% ipython --no-banner

In [1]: import numpy as np

In [2]: import numpy.linalg as la

In [3]: np.set_printoptions(suppress=True, linewidth=160)

In [4]: def tidy(a):
   ...:     return np.round(a, 2) + 0
   ...: 

In [5]: rng = np.random.default_rng(29843)

In [6]: theta = np.sort(rng.uniform(-2, 2, 25))

In [7]: M = np.c_[theta, theta ** 2, theta ** 3] @ np.array([[1, 2, 1], [2, 3, 3], [0, 2, 3]])

In [8]: tidy(M)
Out[8]: 
array([[  5.66,  -7.34, -12.82],
       [  3.88,  -4.25,  -7.2 ],
       [  3.82,  -4.16,  -7.03],
       [  2.66,  -2.57,  -4.07],
       [  2.62,  -2.53,  -3.98],
       [  2.25,  -2.1 ,  -3.17],
       [  1.22,  -1.16,  -1.31],
       [  0.95,  -0.97,  -0.94],
       [  0.05,  -0.52,  -0.14],
       [ -0.12,  -0.35,  -0.11],
       [ -0.09,  -0.2 ,  -0.08],
       [  0.03,   0.07,   0.04],
       [  0.29,   0.56,   0.36],
       [  0.32,   0.61,   0.4 ],
       [  0.46,   0.89,   0.62],
       [  1.21,   2.46,   2.08],
       [  2.78,   6.39,   6.31],
       [  2.98,   6.95,   6.94],
       [  3.4 ,   8.13,   8.31],
       [  5.09,  13.41,  14.59],
       [  7.49,  21.94,  25.17],
       [  7.97,  23.77,  27.47],
       [  8.63,  26.38,  30.79],
       [  8.93,  27.56,  32.3 ],
       [  9.91,  31.61,  37.5 ]])

In [9]: C2 = np.cov(M, rowvar=False)

In [10]: print(tidy(C2))
[[  9.98  29.49  34.06]
 [ 29.49 129.85 156.45]
 [ 34.06 156.45 189.41]]

In [11]: np.argsort(-M.std(axis=0).round(6), kind="stable")
Out[11]: array([2, 1, 0])

In [12]: tidy(np.median(M, axis=0))
Out[12]: array([2.66, 0.56, 0.36])

In [13]: tidy(M.std(axis=0))
Out[13]: array([ 3.1 , 11.16, 13.48])

In [14]: tidy(np.corrcoef(M.T))
Out[14]: 
array([[1.  , 0.82, 0.78],
       [0.82, 1.  , 1.  ],
       [0.78, 1.  , 1.  ]])
